$ python -q
>>> import numpy as np
>>> from numpy import linalg as LA
>>> np.set_printoptions(precision=2, suppress=True, linewidth=120)
>>> tidy = lambda a: np.round(a, 2) + 0
>>> A = np.load("test12.npy")
>>> tidy(A)
array([[ 0.98,  4.87, -5.34,  4.29, -6.64,  4.99, -1.42,  5.03, -7.53,  0.91,  7.9 ,  2.06,  5.69],
       [-7.57,  3.4 , -3.52,  3.58, -5.04,  9.84, -2.18,  7.84, -0.54,  4.07,  9.24,  1.88,  3.87],
       [-2.43,  2.26, -3.92,  1.04, -3.53,  9.45, -0.77,  9.74,  1.07, -1.18, 10.01,  5.46, -1.35],
       [-4.45,  4.25, -1.82,  3.8 , -1.55,  3.73, -1.55,  1.81, -2.01,  5.9 ,  4.06, -2.05,  7.48],
       [ 4.65,  1.76,  1.83, -2.23,  9.24, -3.09,  1.99, -1.51,  5.56,  0.02, -1.75, -0.77,  0.11],
       [ 1.6 ,  3.61, -2.53,  1.83, -0.63,  2.39, -0.23,  2.81, -2.12,  0.89,  4.42,  0.96,  3.52],
       [ 2.62, -0.24, -1.4 , -3.97,  4.01,  6.89,  1.74,  9.69,  8.57, -6.18,  7.46,  7.94, -8.84],
       [-1.07,  3.75, -1.15,  2.3 ,  0.95,  1.53, -0.55,  0.79, -0.86,  3.89,  2.54, -1.55,  5.65],
       [-3.82,  3.34,  2.03,  1.63,  6.1 , -1.16, -0.3 , -3.11,  3.3 ,  7.62, -1.77, -5.36,  7.34],
       [ 1.27,  2.34, -0.61, -0.25,  3.47,  1.8 ,  0.59,  2.5 ,  2.77,  0.44,  2.84,  1.03,  0.82],
       [ 3.94,  4.15, -4.35,  2.49, -3.54,  2.93, -0.34,  4.09, -5.45, -1.02,  6.24,  2.56,  3.44],
       [-4.88,  2.02,  1.82,  0.03,  6.2 ,  2.18, -0.02,  0.75,  6.79,  5.29,  0.76, -2.27,  2.89],
       [-0.3 ,  4.24, -1.57,  2.91,  0.13,  0.87, -0.67,  0.15, -2.62,  4.06,  2.39, -1.96,  6.82],
       [-2.43,  3.65, -2.93,  2.78, -2.6 ,  5.39, -1.13,  4.66, -1.74,  2.57,  6.31,  1.04,  4.13],
       [ 0.14, -0.45,  2.57, -4.56, 10.53,  2.42,  2.12,  3.81, 12.78, -1.39,  1.36,  2.6 , -5.89],
       [-1.41,  4.65, -2.66,  3.92, -2.4 ,  2.53, -1.27,  1.45, -4.34,  4.34,  4.1 , -1.45,  7.56],
       [-0.77,  0.88,  0.27, -2.07,  5.33,  4.26,  0.95,  5.05,  7.69, -0.6 ,  3.92,  2.82, -3.06],
       [ 0.13,  3.51, -1.49,  1.79,  0.85,  1.79, -0.28,  1.62, -0.74,  2.47,  3.13, -0.42,  4.32],
       [-7.  ,  2.85,  2.42,  1.5 ,  6.15,  1.  , -0.65, -1.69,  5.54,  8.61, -0.85, -5.15,  6.61],
       [-1.79,  1.63, -0.21, -0.72,  3.71,  4.28,  0.35,  4.41,  5.56,  0.94,  4.03,  1.73, -0.68],
       [ 5.1 ,  4.05, -5.59,  2.36, -5.36,  4.4 , -0.32,  6.22, -6.41, -3.04,  8.26,  4.63,  1.87],
       [ 2.69,  3.61, -1.82,  1.48,  0.97,  0.6 ,  0.13,  1.2 , -1.78,  1.05,  2.81,  0.07,  3.88]])
>>> # rows and columns are dependent
>>> Uu, sv, Vt = LA.svd(A)
>>> tidy(sv)
array([44.23, 36.12, 32.02, 15.92,  0.  ,  0.  ,  0.  ,  0.  ,  0.  ,  0.  ,  0.  ,  0.  ,  0.  ])
>>> M2 = Uu[:, :4] @ np.diag(sv[:4]) @ Vt[:4]
>>> LA.matrix_rank(M2)
np.int64(4)
>>> tidy(np.abs(A - M2).max())
np.float64(0.0)
